$ python -q
>>> import numpy as np
>>> from numpy import linalg as LA
>>> np.set_printoptions(precision=2, suppress=True, linewidth=120, floatmode="fixed")
>>> X = np.loadtxt("dump.csv", delimiter=",")
>>> print(X)
[[ 2.00  3.00  4.00  5.00]
 [ 6.00  7.00  8.00  9.00]
 [10.00 11.00 12.00 13.00]
 [14.00 15.00 16.00 17.00]
 [18.00 19.00 20.00 21.00]]
>>> # looks like rank 2
>>> A2 = X[0, 0] * X[1:] - np.outer(X[1:, 0], X[0])
>>> print(A2)
[[  0.00  -4.00  -8.00 -12.00]
 [  0.00  -8.00 -16.00 -24.00]
 [  0.00 -12.00 -24.00 -36.00]
 [  0.00 -16.00 -32.00 -48.00]]
>>> print(np.flatnonzero(~A2.round(6).any(axis=1)))
[]
>>> left, s, VT = LA.svd(X)
>>> V = VT[:(s > 1e-8).sum()]
>>> rng = np.random.default_rng(954)
>>> x = X[4] + -3 * X[1] + rng.integers(2) * np.eye(4)[2]
>>> print(x)
[ 0.00 -2.00 -3.00 -6.00]
>>> print(np.allclose(V.T @ V @ x, x))
False
>>> print(LA.matrix_rank(np.vstack([X, x])))
3
>>> print(np.diag(V.T @ V))
[0.70 0.30 0.30 0.70]
>>> mat = np.load("w.npy")
>>> print(mat)
[[-5.26 -0.84 -6.26]
 [ 7.86  7.90  6.86]
 [ 5.35  6.23  4.35]
 [ 2.42  4.28  1.42]
 [ 3.06  4.71  2.06]
 [ 3.79  5.20  2.79]
 [ 7.62  7.75  6.62]
 [ 4.87  5.91  3.87]
 [ 1.23  3.48  0.23]
 [ 6.41  6.94  5.41]
 [-0.24  2.51 -1.24]
 [ 3.52  5.01  2.52]
 [ 2.26  4.18  1.26]
 [ 4.56  5.71  3.56]
 [ 0.99  3.33 -0.01]
 [ 8.85  8.57  7.85]
 [ 2.09  4.06  1.09]
 [ 2.83  4.55  1.83]
 [ 6.15  6.76  5.15]
 [ 2.73  4.49  1.73]
 [-0.88  2.08 -1.88]
 [ 0.91  3.28 -0.09]
 [ 4.13  5.42  3.13]
 [-0.49  2.34 -1.49]
 [ 0.01  2.67 -0.99]
 [ 4.94  5.96  3.94]]
>>> rank = LA.matrix_rank(mat)
>>> print(rank)
2
>>> null = LA.svd(mat)[2][rank:].T
>>> print(np.allclose(mat @ null, 0))
True
>>> print(null[:, 0] / null[np.abs(null[:, 0]).round(6).argmax(), 0])
[ 1.00 -0.30 -0.80]
>>> print([int(LA.matrix_rank(mat[:, :j + 1])) for j in range(3)])
[1, 2, 2]
>>> print(null.shape)
(3, 1)
>>> M = np.load("layer18.npy")
>>> print(M.round(2) + 0)
[[-0.12 -0.10  0.12  0.86]
 [-0.93 -0.28 -0.13 -0.07]
 [-0.09  0.52 -0.80  0.00]
 [-0.16  0.67  0.23  0.35]
 [-0.28  0.45  0.53 -0.36]]
>>> # orthonormal columns
>>> A2 = np.c_[M[:, :2] @ np.array([[0, 3], [3, 3]]), np.array([-3, -1, 3, -1, -1])]
>>> print(A2)
[[-0.31 -0.68 -3.00]
 [-0.85 -3.65 -1.00]
 [ 1.55  1.27  3.00]
 [ 2.00  1.53 -1.00]
 [ 1.34  0.50 -1.00]]
>>> print(LA.matrix_rank(A2))
3
>>> print(np.round(LA.lstsq(M, A2[:, 0])[0], 2) + 0)
[0.00 3.00 0.00 0.00]
>>> print(np.round(LA.norm(A2 - M @ LA.lstsq(M, A2)[0], axis=0), 2) + 0)
[0.00 0.00 0.30]
>>> O, r_ = LA.qr(A2)
>>> print(O @ r_)
[[-0.31 -0.68 -3.00]
 [-0.85 -3.65 -1.00]
 [ 1.55  1.27  3.00]
 [ 2.00  1.53 -1.00]
 [ 1.34  0.50 -1.00]]
>>> print(O)
[[-0.10 -0.12  0.64]
 [-0.28 -0.93 -0.16]
 [ 0.52 -0.09 -0.62]
 [ 0.67 -0.16  0.34]
 [ 0.45 -0.28  0.25]]
>>> print(O.shape, r_.shape)
(5, 3) (3, 3)
>>> print(np.allclose(r_.T @ r_, A2.T @ A2))
True
>>> print(np.trace(O @ O.T))
3.0
>>> print(round(abs(r_[0, 0]), 2), round(float(LA.norm(A2[:, 0])), 2))
3.0 3.0
>>> x = np.array([-9, 9, 8])
>>> y = O @ x
>>> beta, lr = np.zeros(3), 1 / LA.norm(O, 2) ** 2
>>> for i in range(200):
...     beta -= lr * O.T @ (O @ beta - y)
...     if i % 50 == 0: print(i, round(LA.norm(O @ beta - y), 2))
... 
0 0.0
50 0.0
100 0.0
150 0.0
>>> print(beta)
[-9.00  9.00  8.00]
>>> print(round(float(LA.cond(O)), 2))
1.0
>>> O, r_ = LA.qr(M)
>>> print(O.round(2) + 0)
[[-0.12 -0.10  0.12  0.86]
 [-0.93 -0.28 -0.13 -0.07]
 [-0.09  0.52 -0.80  0.00]
 [-0.16  0.67  0.23  0.35]
 [-0.28  0.45  0.53 -0.36]]
>>> print(O.shape, r_.shape)
(5, 4) (4, 4)
>>> print(np.round(O @ r_, 2) + 0)
[[-0.12 -0.10  0.12  0.86]
 [-0.93 -0.28 -0.13 -0.07]
 [-0.09  0.52 -0.80  0.00]
 [-0.16  0.67  0.23  0.35]
 [-0.28  0.45  0.53 -0.36]]
>>> print(round(abs(r_[0, 0]), 2), np.round(LA.norm(M[:, 0]), 2))
1.0 1.0
>>> print(np.allclose(r_.T @ r_, M.T @ M))
True
>>> print(np.round(np.trace(O @ O.T), 2))
4.0
>>> print(np.abs(np.diag(r_)))
[1.00 1.00 1.00 1.00]
>>> print(r_.round(2) + 0)
[[1.00 0.00 0.00 0.00]
 [0.00 1.00 0.00 0.00]
 [0.00 0.00 1.00 0.00]
 [0.00 0.00 0.00 1.00]]
>>> J = np.array([[2.1, 0.4, 1.3], [0.8, -1.7, 2.1], [-0.6, -1.0, -1.7]])
>>> print(J)
[[ 2.10  0.40  1.30]
 [ 0.80 -1.70  2.10]
 [-0.60 -1.00 -1.70]]
>>> left, s, VT = LA.svd(X)
>>> print(np.argmax(s[:-1] / (s[1:] + 1e-6)) + 1)
2
>>> A2 = left[:, :2] @ np.diag(s[:2]) @ VT[:2]
>>> print(round(float(LA.norm(X - A2) / LA.norm(X)), 2))
0.0
>>> def softmax(z):
...     e = np.exp(z - z.max(axis=-1, keepdims=True))
...     return e / e.sum(axis=-1, keepdims=True)
... 
>>> print(softmax(J[1]))
[0.21 0.02 0.77]
>>> print(softmax(J[1] + 4))
[0.21 0.02 0.77]
>>> print(softmax(J).sum(axis=1))
[1.00 1.00 1.00]
>>> scores = J @ J.T / np.sqrt(3)
>>> print(np.round(softmax(scores), 2) + 0)
[[0.81 0.19 0.00]
 [0.08 0.92 0.00]
 [0.01 0.02 0.97]]
>>> print(softmax(scores).round(6).argmax(axis=1))
[0 1 2]
>>> print(softmax(scores + np.triu(np.full(scores.shape, -np.inf), 1)))
[[1.00 0.00 0.00]
 [0.08 0.92 0.00]
 [0.01 0.02 0.97]]
>>> A2 = J + rng.integers(-2, 3, (3, 2)) @ rng.integers(-2, 3, (2, 3))
>>> print(A2)
[[ 2.10 -1.60  1.30]
 [ 4.80  2.30 -1.90]
 [ 3.40  3.00 -5.70]]
>>> print(A2 - J)
[[ 0.00 -2.00  0.00]
 [ 4.00  4.00 -4.00]
 [ 4.00  4.00 -4.00]]
>>> print(LA.matrix_rank(A2 - J, tol=1e-8))
2
>>> print(np.abs(A2 - J).sum(axis=1))
[ 2.00 12.00 12.00]
>>> x = np.array([3, 1, 3])
>>> y = A2 @ x
>>> print(y)
[ 8.60 11.00 -3.90]
>>> print(LA.solve(A2, y + A2[:, 2]))
[3.00 1.00 4.00]
>>> print(np.round(LA.solve(A2, A2[:, 0]), 2) + 0)
[1.00 0.00 0.00]
>>> print(LA.solve(A2, y))
[3.00 1.00 3.00]
>>> print(LA.solve(A2.T, A2[2]))
[0.00 0.00 1.00]
>>> x = np.array([-1, -1, -2])
>>> y = J @ x
>>> print(y)
[-5.10 -3.30  5.00]
>>> print(LA.solve(J, y))
[-1.00 -1.00 -2.00]
>>> feats = np.load("mat.npy")
>>> print(feats)
[[-17.91 -31.84 -25.82  10.00]
 [ -1.21  -2.72   1.71   5.33]
 [ -0.58  -1.70   2.13   4.65]
 [  0.10  -0.59   2.29   3.59]
 [  0.11  -0.59   2.29   3.58]
 [  0.32  -0.22   2.18   3.05]
 [ -3.46  -1.77  -1.42  -2.14]
 [ -4.60  -2.00  -0.67  -2.20]
 [ -6.30  -1.95   1.48  -1.92]
 [-10.11   0.36  11.56   0.36]
 [-11.34   2.00  16.92   1.68]
 [-11.73   2.65  18.89   2.18]
 [-13.68   7.04  31.41   5.34]]
>>> f = np.array([-1, -9, 1])
>>> A2 = J + np.outer(f, np.eye(3)[0])
>>> print(round(LA.det(A2) / LA.det(J), 2), round(1 + LA.solve(J, f)[0], 2))
1.45 1.45
>>> print(A2)
[[ 1.10  0.40  1.30]
 [-8.20 -1.70  2.10]
 [ 0.40 -1.00 -1.70]]
>>> print(LA.matrix_rank(A2 - J))
1
>>> dist = LA.norm(feats[:, None] - feats[None], axis=-1)
>>> print(dist[7])
[43.00  8.63  8.43  8.15  8.15  7.95  1.39  0.00  2.75 13.85 19.64 21.77 35.35]
>>> print(dist.shape)
(13, 13)
>>> print(np.flatnonzero(dist[7] < dist.mean() / 2))
[1 2 3 4 5 6 7 8]
>>> print(LA.matrix_rank(dist ** 2))
5
>>> print((dist + 1e9 * np.eye(13)).round(6).argmin(axis=1))
[ 7  2  1  4  3  4  7  6  7 10 11 10 11]
>>> print(dist.mean(axis=1).argmax())
0
>>> print(LA.norm(feats - feats.mean(axis=0), axis=1))
[44.71  6.50  6.60  7.10  7.10  7.38  8.33  7.48  5.63  8.55 13.88 15.93 29.31]
>>> left, s, VT = LA.svd(feats, full_matrices=False)
>>> print(np.round(left.T @ left, 2) + 0)
[[1.00 0.00 0.00 0.00]
 [0.00 1.00 0.00 0.00]
 [0.00 0.00 1.00 0.00]
 [0.00 0.00 0.00 1.00]]
>>> print(np.cumsum(s ** 2) / np.sum(s ** 2))
[0.66 0.97 1.00 1.00]
>>> print(np.round(s / s[0], 2) + 0)
[1.00 0.69 0.21 0.00]
>>> print(np.allclose(left * s @ VT, feats))
True
>>> print(np.abs(left[:, 0]).round(6).argmax())
0
>>> print(s.round(2) + 0)
[55.80 38.62 11.59  0.00]
>>> print(left.shape, s.shape, VT.shape)
(13, 4) (4,) (4, 4)
>>> f = np.array([2, 2])
>>> print(np.cross(feats[4, :3], feats[2, :3]))
[ 2.65 -1.56 -0.53]
>>> C2 = np.cov(feats, rowvar=False)
>>> print(np.round(LA.eigvalsh(C2)[::-1], 2) + 0)
[249.83  54.17  10.61   0.00]
>>> print(round(np.corrcoef(feats[:, 2], feats[:, 1])[0, 1], 2))
0.86
>>> print(np.median(feats, axis=0))
[-4.60 -0.59  2.18  3.05]
>>> print(feats.std(axis=0))
[ 5.91  8.86 12.87  3.37]
>>> print(np.polyfit(feats[:, 2], feats[:, 1], 1))
[ 0.59 -5.27]
>>> O, _ = LA.qr(np.array([[1.0, 1.3, -1.6, -1.0, 1.6],
...     [1.3, -2.1, -1.3, -1.0, -0.5],
...     [0.1, 1.2, 0.6, 0.4, 1.7],
...     [1.9, 0.3, -1.2, 1.0, 0.2],
...     [1.9, -1.3, -0.4, 1.0, -1.8]]))
>>> V, _ = LA.qr(np.array([[-0.3, 0.8, -0.4], [0.6, 0.2, 1.3], [0.0, 0.7, 0.9]]))
>>> s = 20 * 0.7 ** np.arange(3)
>>> arr = O[:, :3] * s @ V[:3]
>>> print(arr)
[[ 9.90 -2.14  5.73]
 [-3.62  5.83 10.12]
 [ 5.65  1.59 -5.05]
 [ 9.38  6.88  5.50]
 [ 2.41 12.55  4.29]]
>>> A2 = arr / LA.norm(arr, axis=1, keepdims=True)
>>> C2 = A2 @ A2.T
>>> print(C2[2])
[ 0.26 -0.66  1.00  0.36  0.11]
>>> print((np.abs(C2) > 0.9).astype(int))
[[1 0 0 0 0]
 [0 1 0 0 0]
 [0 0 1 0 0]
 [0 0 0 1 0]
 [0 0 0 0 1]]
>>> print(round(np.degrees(np.arccos(np.clip(C2[2, 3], -1, 1))), 2))
68.72
>>> K = np.load("x.npy")
>>> print(K)
[[ 0.70 -1.20  0.60 -1.43]
 [ 0.40  1.30 -1.30 -0.86]
 [ 1.20 -0.10  0.30 -2.36]
 [ 0.40 -0.30  0.30 -0.67]
 [ 0.20 -1.40 -0.90 -0.38]
 [ 1.00 -1.70  0.10 -1.92]
 [ 0.70  0.20  0.90 -1.30]
 [-0.60 -0.30 -1.00  1.24]
 [ 1.60  1.40  1.40 -3.08]
 [ 0.90 -0.20  0.80 -1.82]
 [ 0.50 -1.70  0.50 -0.98]
 [ 0.50  0.20 -1.20 -1.02]
 [ 0.00  0.80  0.70  0.02]
 [-0.30 -0.20 -0.20  0.61]
 [ 0.20  0.30  0.60 -0.32]
 [-0.70 -0.90 -0.50  1.29]
 [-1.10  1.10  0.30  2.30]
 [-0.90  0.00 -0.20  1.75]
 [ 0.20 -1.30 -2.60 -0.44]
 [ 1.40 -0.10 -0.10 -2.86]
 [ 0.50 -0.10  1.10 -1.20]
 [-0.40  1.30 -1.40  0.69]
 [-0.10 -1.30 -0.30  0.21]
 [-1.40 -0.90 -0.10  2.77]
 [ 1.70  0.40 -0.80 -3.34]
 [ 1.40 -0.40 -1.00 -2.90]
 [ 0.20 -0.90 -1.50 -0.41]
 [ 0.80  0.80 -0.20 -1.65]]
>>> dist = LA.norm(K[:, None] - K[None], axis=-1)
>>> print(np.unravel_index(dist.round(6).argmax(), dist.shape))
(np.int64(8), np.int64(23))
>>> print(dist.shape)
(28, 28)
>>> print(dist[:5, :5])
[[0.00 3.21 1.55 1.25 1.91]
 [3.21 0.00 2.72 2.27 2.78]
 [1.55 2.72 0.00 1.88 2.84]
 [1.25 2.27 1.88 0.00 1.67]
 [1.91 2.78 2.84 1.67 0.00]]
>>> data = np.tril(np.array([[3, -4, 6, -5], [-6, 3, 0, -9], [2, 1, 4, 0], [-5, -9, 1, 5]]), -1) + np.eye(4, dtype=int)
>>> print(data)
[[ 1  0  0  0]
 [-6  1  0  0]
 [ 2  1  1  0]
 [-5 -9  1  1]]
>>> f = np.array([-4, -3, -2, 0])
>>> A2 = data + np.outer(f, np.eye(4)[3])
>>> print(np.round(LA.det(A2) / LA.det(data), 2), np.round(1 + LA.solve(data, f)[3], 2))
-295.0 -295.0
>>> print(LA.matrix_rank(A2 - data))
1
